>>> import numpy as np
>>> import numpy.linalg as la
>>> np.set_printoptions(precision=3, suppress=True, linewidth=120, sign=" ")
>>> def rd(a):
...     return np.round(a, 3) + 0
... 
>>> data = np.load("m.npy")
>>> data
array([[ 1,  1,  0],
       [ 0,  1,  1],
       [ 1,  0,  1]])
>>> Q = data.astype(float).copy()
>>> for j in range(3):
...     Q[:, j] -= Q[:, :j] @ (Q[:, :j].T @ Q[:, j])
...     Q[:, j] /= la.norm(Q[:, j])
... 
>>> rd(Q)
array([[ 0.707,  0.408, -0.577],
       [ 0.   ,  0.816,  0.577],
       [ 0.707, -0.408,  0.577]])
>>> hat = np.triu(np.array([[-4, 3, 4], [-4, -6, -8], [-2, -4, 0]]), 1) + np.eye(3)
>>> B = hat @ Q @ la.inv(hat)
>>> la.matrix_rank(B)
np.int64(3)
>>> vec = np.array([-9, -5, 1])
>>> rhs = data @ vec
>>> rhs
array([-14,  -4,  -8])
>>> rd(la.solve(data, -1 * rhs))
array([ 9.,  5., -1.])
>>> rd(la.solve(data, rhs + data[:, 2]))
array([-9., -5.,  2.])
>>> rd(la.solve(data.T, data[0]))
array([ 1.,  0.,  0.])
>>> W0 = np.diag(np.array([2, 1, 2]))
>>> W0
array([[ 2,  0,  0],
       [ 0,  1,  0],
       [ 0,  0,  2]])
>>> # triangular, det is the product of the diagonal
>>> low = la.cholesky(W0)
>>> rd(np.prod(np.diag(low)) ** 2), rd(la.det(W0))
(np.float64(4.0), np.float64(4.0))
>>> la.eigvalsh(W0).min() > 0
np.True_
>>> rd(low @ low.T)
array([[ 2.,  0.,  0.],
       [ 0.,  1.,  0.],
       [ 0.,  0.,  2.]])
>>> rd(np.diag(low) ** 2)
array([ 2.,  1.,  2.])
>>> W0 / np.sqrt(np.outer(np.diag(W0), np.diag(W0)))
array([[ 1.,  0.,  0.],
       [ 0.,  1.,  0.],
       [ 0.,  0.,  1.]])
>>> m1 = np.loadtxt("data.csv", delimiter=",")
>>> m1
array([[-180.44 ,   20.457,  -57.904],
       [-179.972,   19.295,  -62.016],
       [-179.61 ,   19.427,  -60.994],
       [-178.556,   18.968,  -58.258],
       [-178.013,   17.942,  -58.57 ],
       [-181.523,   17.833,  -60.398],
       [-180.482,   19.391,  -60.489],
       [-180.461,   21.244,  -62.168],
       [-180.655,   20.84 ,  -59.198],
       [-180.554,   20.843,  -60.861],
       [-180.372,   20.479,  -59.089],
       [-177.033,   20.916,  -60.165],
       [-180.824,   19.735,  -60.289],
       [-180.232,   20.401,  -58.16 ],
       [-179.367,   21.36 ,  -58.909],
       [-177.287,   20.51 ,  -58.299],
       [-180.609,   20.876,  -59.988],
       [-179.722,   21.481,  -60.824],
       [-178.357,   20.12 ,  -60.546],
       [-178.155,   20.463,  -58.998],
       [-179.722,   17.61 ,  -60.132],
       [-180.47 ,   20.048,  -60.15 ],
       [-180.162,   20.825,  -61.067]])
>>> Xs = m1 - m1.mean(axis=0)
>>> V = la.svd(Xs)[2][:1]
>>> B = Xs - Xs @ V.T @ V
>>> rd(np.diag(V.T @ V))
array([ 0.484,  0.001,  0.514])
>>> rd(np.cov(Xs @ V.T, rowvar=False))
np.float64(1.92)
>>> vec = np.ones(3)
>>> for _ in range(5):
...     vec = W0 @ vec
...     vec /= la.norm(vec)
...     print(round(vec @ W0 @ vec, 3))
... 
1.889
1.97
1.992
1.998
2.0
>>> rd(la.eigvalsh(W0)[-1])
np.float64(2.0)
>>> t = np.radians(155)
>>> Rm = np.eye(3)
>>> Rm[2, 2] = Rm[0, 0] = np.cos(t)
>>> Rm[2, 0], Rm[0, 2] = -np.sin(t), np.sin(t)
>>> rd(Rm)
array([[-0.906,  0.   ,  0.423],
       [ 0.   ,  1.   ,  0.   ],
       [-0.423,  0.   , -0.906]])
>>> B = m1 @ Rm.T
>>> rd(la.svd(m1, compute_uv=False)), rd(la.svd(B, compute_uv=False))
(array([ 913.405,    5.268,    5.085]), array([ 913.405,    5.268,    5.085]))
>>> np.allclose(la.norm(m1, axis=1), la.norm(B, axis=1))
True
>>> rd(la.det(Rm)), rd(np.trace(Rm))
(np.float64(1.0), np.float64(-0.813))
>>> np.allclose(m1 @ m1.T, B @ B.T)
True
>>> rd(np.abs(B - m1).max(axis=0))
array([ 320.513,    0.   ,  194.777])
>>> F = np.load("x.npy")
>>> F
array([[  1.474, -12.019,   8.019],
       [  0.788,  -6.033,   4.03 ],
       [  1.327, -10.473,   7.012],
       [  0.008,   0.146,   0.071],
       [  0.109,  -0.045,   0.051],
       [ -0.116,   1.456,  -1.019],
       [ -1.358,  10.45 ,  -6.958],
       [  1.824, -13.488,   8.969],
       [ -0.598,   4.561,  -2.972],
       [  0.394,  -2.976,   1.904],
       [ -0.609,   4.534,  -2.956],
       [ -0.654,   4.524,  -2.943],
       [  1.241,  -8.961,   6.012],
       [ -1.576,  12.036,  -8.012],
       [  0.982,  -7.504,   4.975],
       [ -0.516,   4.544,  -2.952]])
>>> w1 = np.array([[9, 4, 5, 0], [3, 0, 2, 1], [4, 2, 0, 0]])
>>> c = np.array([2, 1, 2, 2])
>>> act = np.maximum(F @ w1 + c, 0)
>>> rd((act > 0).mean(axis=0))
array([ 0.625,  0.562,  0.562,  0.562])
>>> la.matrix_rank(act)
np.int64(4)
>>> cent = np.array([[-9, -3], [7, -3], [-6, -8], [0, -4]])
>>> (act @ cent).round(6).argmax(axis=1)
array([ 0,  0,  0,  0,  0,  0,  0,  0,  0,  0,  0,  0,  0,  0,  0,  0])
>>> w1 @ cent
array([[-83, -79],
       [-39, -29],
       [-22, -18]])
>>> idx = F[:, 0] > np.median(F[:, 0])
>>> f = F[idx].mean(axis=0) - F[~idx].mean(axis=0)
>>> np.argsort(-np.abs(f).round(6), kind="stable")
array([ 1,  2,  0])
>>> rd((((F - F.mean(axis=0)) @ f > 0) == idx).mean())
np.float64(0.938)
>>> ((F - F.mean(axis=0)) @ f > 0).astype(int)
array([ 1,  1,  1,  0,  0,  0,  0,  1,  0,  1,  0,  0,  1,  0,  1,  0])
>>> round(np.log10(la.cond(F)))
2
>>> vec = np.array([0, 3, 1])
>>> rhs = F @ vec
>>> rd(la.lstsq(F, rhs)[0])
array([ 0.,  3.,  1.])
>>> rd(la.solve(F.T @ F, F.T @ rhs))
array([ 0.,  3.,  1.])
>>> rd(la.pinv(F) @ F)
array([[ 1.,  0.,  0.],
       [ 0.,  1.,  0.],
       [ 0.,  0.,  1.]])
>>> rng = np.random.default_rng(163)
>>> rhs = rhs + 0.02 * rng.normal(size=16)
>>> rd(rhs)
array([-28.036, -14.05 , -24.4  ,   0.557,  -0.086,   3.391,  24.41 , -31.494,  10.713,  -7.006,  10.644,  10.616,
       -20.88 ,  28.063, -17.531,  10.662])
>>> c, *_ = la.lstsq(F, rhs)
>>> rd(F.T @ (rhs - F @ c))
array([ 0.,  0.,  0.])
>>> rd(c)
array([ 0.063,  3.035,  1.041])
>>> A = np.loadtxt("a.csv", delimiter=",")
>>> A
array([[ 3.,  0.,  0.,  2.],
       [ 0.,  3.,  2.,  0.],
       [ 0.,  2.,  3.,  0.],
       [ 2.,  0.,  0.,  3.]])
>>> B = A[0, 0] * A[1:] - np.outer(A[1:, 0], A[0])
>>> B
array([[ 0.,  9.,  6.,  0.],
       [ 0.,  6.,  9.,  0.],
       [ 0.,  0.,  0.,  5.]])
>>> np.flatnonzero(~B.round(6).any(axis=1))
array([], dtype=int64)
>>> la.matrix_rank(B), la.matrix_rank(A)
(np.int64(3), np.int64(4))
>>> low = la.cholesky(A)
>>> rd(np.diag(low) ** 2)
array([ 3.   ,  3.   ,  1.667,  1.667])
>>> rd(A / np.sqrt(np.outer(np.diag(A), np.diag(A))))
array([[ 1.   ,  0.   ,  0.   ,  0.667],
       [ 0.   ,  1.   ,  0.667,  0.   ],
       [ 0.   ,  0.667,  1.   ,  0.   ],
       [ 0.667,  0.   ,  0.   ,  1.   ]])
>>> rd(low)
array([[ 1.732,  0.   ,  0.   ,  0.   ],
       [ 0.   ,  1.732,  0.   ,  0.   ],
       [ 0.   ,  1.155,  1.291,  0.   ],
       [ 1.155,  0.   ,  0.   ,  1.291]])
>>> M = np.array([[2, 2, 2, 2], [2, 4, 4, 4], [2, 4, 6, 6], [2, 4, 6, 8]])
>>> Q, V = la.qr(M[:, :2])[0], la.qr(M[:, 2:])[0]
>>> s = la.svd(Q.T @ V, compute_uv=False)
>>> rd(s)
array([ 0.988,  0.156])
>>> rd(np.degrees(np.arccos(s.clip(0, 1))))
array([  8.988,  81.012])
>>> assert A == A.T
Traceback (most recent call last):
  File "<python-input-90>", line 1, in <module>
    assert A == A.T
           ^^^^^^^^
ValueError: The truth value of an array with more than one element is ambiguous. Use a.any() or a.all()
>>> (A - A.T) / 2
array([[ 0.,  0.,  0.,  0.],
       [ 0.,  0.,  0.,  0.],
       [ 0.,  0.,  0.,  0.],
       [ 0.,  0.,  0.,  0.]])
>>> np.allclose(A, A.T)
True
>>> rd(np.sort(np.abs(la.eigvals(A))))
array([ 1.,  1.,  5.,  5.])
>>> ev, V = la.eig(M)
>>> rd(np.sort(la.eigvals(la.inv(M))))
array([ 0.06 ,  0.5  ,  1.174,  1.766])
>>> rd(np.sort(la.eigvals(M.T)))
array([  0.566,   0.852,   2.   ,  16.582])
>>> ev, V = la.eigh(M)
>>> vec = np.array([0, -1, 2, -1])
>>> vec @ M @ vec
np.int64(4)
>>> rd(V * np.sqrt(ev) @ V.T)
array([[ 1.219,  0.519,  0.372,  0.324],
       [ 0.519,  1.592,  0.844,  0.697],
       [ 0.372,  0.844,  1.916,  1.216],
       [ 0.324,  0.697,  1.216,  2.435]])
>>> Q, Rm = la.qr(M)
>>> rd(np.trace(Q @ Q.T))
np.float64(4.0)
>>> np.allclose(Rm.T @ Rm, M.T @ M)
True
>>> rd(Rm)
array([[ -4.   ,  -7.   ,  -9.   , -10.   ],
       [  0.   ,  -1.732,  -2.887,  -3.464],
       [  0.   ,   0.   ,  -1.633,  -2.449],
       [  0.   ,   0.   ,   0.   ,   1.414]])
>>> abs(Rm[0, 0]), rd(la.norm(M[:, 0]))
(np.float64(4.0), np.float64(4.0))
>>> rd(Q @ Rm)
array([[ 2.,  2.,  2.,  2.],
       [ 2.,  4.,  4.,  4.],
       [ 2.,  4.,  6.,  6.],
       [ 2.,  4.,  6.,  8.]])
>>> cent = np.array([[1, 1, 1], [0, 3, 3]])
>>> feats = rng.normal(size=(16, 2)) @ cent + np.array([1, 3, 3])
>>> rd(feats)
array([[ 0.167,  2.625,  2.625],
       [ 2.58 ,  0.671,  0.671],
       [ 0.475,  6.847,  6.847],
       [ 2.268,  2.662,  2.662],
       [ 2.033,  7.851,  7.851],
       [ 1.471,  4.185,  4.185],
       [ 0.793, -1.986, -1.986],
       [ 1.573,  1.866,  1.866],
       [ 1.815,  4.436,  4.436],
       [-0.372,  0.605,  0.605],
       [-0.822,  5.203,  5.203],
       [ 1.512,  2.24 ,  2.24 ],
       [ 0.809,  3.663,  3.663],
       [ 1.549,  4.005,  4.005],
       [ 2.023,  2.588,  2.588],
       [ 1.549,  2.29 ,  2.29 ]])
>>> cent = m1[[19, 17]].astype(float)
>>> for _ in range(5):
...     idx = la.norm(m1[:, None] - cent, axis=-1).argmin(axis=1)
...     cent = np.array([m1[idx == j].mean(axis=0) for j in range(2)])
... 
>>> idx
array([ 0,  1,  1,  0,  0,  1,  1,  1,  1,  1,  1,  0,  1,  0,  0,  0,  1,  1,  0,  0,  1,  1,  1])
>>> np.abs(cent[1] - cent[0]).argmax()
np.int64(0)
>>> np.bincount(idx)
array([  9,  14])
>>> rd(cent)
array([[-178.604,   20.126,  -58.868],
       [-180.367,   19.995,  -60.547]])
